In [1]: import numpy as np

In [2]: from numpy import linalg as LA

In [3]: np.set_printoptions(precision=2, suppress=True, linewidth=140, floatmode="fixed")

In [4]: def rd(a):
   ...:     return np.round(a, 2) + 0
   ...: 

In [5]: W0 = np.load("w.npy")

In [6]: W0
Out[6]: 
array([[-1.50,  0.50,  0.30,  1.00, -0.40],
       [ 1.00, -0.90,  0.70,  0.00, -0.90],
       [-0.50,  0.10, -1.20, -0.50,  1.60],
       [ 1.30, -0.40, -1.20,  0.80,  0.00],
       [ 0.90, -0.20, -2.50,  0.20, -2.50],
       [-0.40,  1.00, -0.60,  0.00,  0.30],
       [ 0.10, -1.40,  0.30,  1.00,  1.50]])

In [7]: x = np.array([7, 3, 3, 8, 1])

In [8]: target = W0 @ x

In [9]: rd(LA.solve(W0.T @ W0, W0.T @ target))
Out[9]: array([7.00, 3.00, 3.00, 8.00, 1.00])

In [10]: rd(LA.lstsq(W0, target)[0])
Out[10]: array([7.00, 3.00, 3.00, 8.00, 1.00])

In [11]: rd(LA.pinv(W0) @ W0)
Out[11]: 
array([[1.00, 0.00, 0.00, 0.00, 0.00],
       [0.00, 1.00, 0.00, 0.00, 0.00],
       [0.00, 0.00, 1.00, 0.00, 0.00],
       [0.00, 0.00, 0.00, 1.00, 0.00],
       [0.00, 0.00, 0.00, 0.00, 1.00]])

In [12]: rng = np.random.default_rng(36638)

In [13]: target = target + 0.05 * rng.normal(size=7)

In [14]: rd(target)
Out[14]: array([-0.58,  5.50, -9.27, 10.69, -2.80, -1.22,  6.87])

In [15]: b, *_ = LA.lstsq(W0, target)

In [16]: rd(LA.norm(target - W0 @ b))
Out[16]: np.float64(0.06)

In [17]: rd(W0.T @ (target - W0 @ b))
Out[17]: array([0.00, 0.00, 0.00, 0.00, 0.00])

In [18]: [round(float(LA.norm(LA.solve(W0.T @ W0 + lam * np.eye(5), W0.T @ target))), 2) for lam in (0, 1, 10, 100)]
Out[18]: [11.58, 6.64, 2.32, 0.36]
